>>> import numpy as np
>>> from numpy import linalg as LA
>>> np.set_printoptions(precision=3, suppress=True, linewidth=160)
>>> def rd(a):
...     return np.round(a, 3) + 0
... 
>>> M2 = np.array([[1, 3], [0, 2], [1, 0]])
>>> E = np.kron(np.eye(3, dtype=int), M2)
>>> E
array([[1, 3, 0, 0, 0, 0],
       [0, 2, 0, 0, 0, 0],
       [1, 0, 0, 0, 0, 0],
       [0, 0, 1, 3, 0, 0],
       [0, 0, 0, 2, 0, 0],
       [0, 0, 1, 0, 0, 0],
       [0, 0, 0, 0, 1, 3],
       [0, 0, 0, 0, 0, 2],
       [0, 0, 0, 0, 1, 0]])
>>> blk = np.stack([E, 5 * E, E[::-1]])
>>> blk.shape
(3, 9, 6)
>>> LA.matrix_rank(blk)
array([6, 6, 6])
>>> M2 = E / np.sqrt((E ** 2).mean(axis=1, keepdims=True))
>>> LA.matrix_rank(M2) == LA.matrix_rank(E)
np.True_
>>> rd(M2[3])
array([0.   , 0.   , 0.775, 2.324, 0.   , 0.   ])
>>> rd(LA.norm(M2, axis=1))
array([2.449, 2.449, 2.449, 2.449, 2.449, 2.449, 2.449, 2.449, 2.449])
>>> proj = E @ LA.solve(E.T @ E, E.T)
>>> np.trace(proj)
np.float64(6.0)
>>> rd(np.diag(proj))
array([0.765, 0.471, 0.765, 0.765, 0.471, 0.765, 0.765, 0.471, 0.765])
>>> LA.matrix_rank(np.eye(9) - proj)
np.int64(3)
>>> rd(proj @ E[:, 5])
array([0., 0., 0., 0., 0., 0., 3., 2., 0.])
>>> x = np.array([2, -2, 0, 1, -1, 3])
>>> np.sign((E @ x).round(6))
array([-1, -1,  1,  1,  1,  0,  1,  1, -1])
>>> E * x
array([[ 2, -6,  0,  0,  0,  0],
       [ 0, -4,  0,  0,  0,  0],
       [ 2,  0,  0,  0,  0,  0],
       [ 0,  0,  0,  3,  0,  0],
       [ 0,  0,  0,  2,  0,  0],
       [ 0,  0,  0,  0,  0,  0],
       [ 0,  0,  0,  0, -1,  9],
       [ 0,  0,  0,  0,  0,  6],
       [ 0,  0,  0,  0, -1,  0]])
>>> E @ x
array([-4, -4,  2,  3,  2,  0,  8,  6, -1])
>>> (E * x).sum(axis=1)
array([-4, -4,  2,  3,  2,  0,  8,  6, -1])
>>> np.einsum("ij,j->i", E, x)
array([-4, -4,  2,  3,  2,  0,  8,  6, -1])
>>> E @ (2 * x)
array([-8, -8,  4,  6,  4,  0, 16, 12, -2])
>>> E @ np.ones(6)
array([4., 2., 1., 4., 2., 1., 4., 2., 1.])
>>> E @ np.eye(6)[2]
array([0., 0., 0., 1., 0., 1., 0., 0., 0.])
>>> data = np.loadtxt("x.csv", delimiter=",")
>>> rd(data)
array([[ 1.36 , -0.198,  0.462,  0.581],
       [-0.198,  0.652, -0.713, -0.128],
       [ 0.462, -0.713,  1.129,  0.939],
       [ 0.581, -0.128,  0.939,  1.859]])
>>> # symmetric
>>> np.allclose(data[:-1].T @ LA.lstsq(data[:-1].T, data[-1])[0], data[-1])
True
>>> np.unique(data.round(6), axis=0).shape
(4, 4)
>>> rd(np.trace(LA.pinv(data) @ data))
np.float64(3.0)
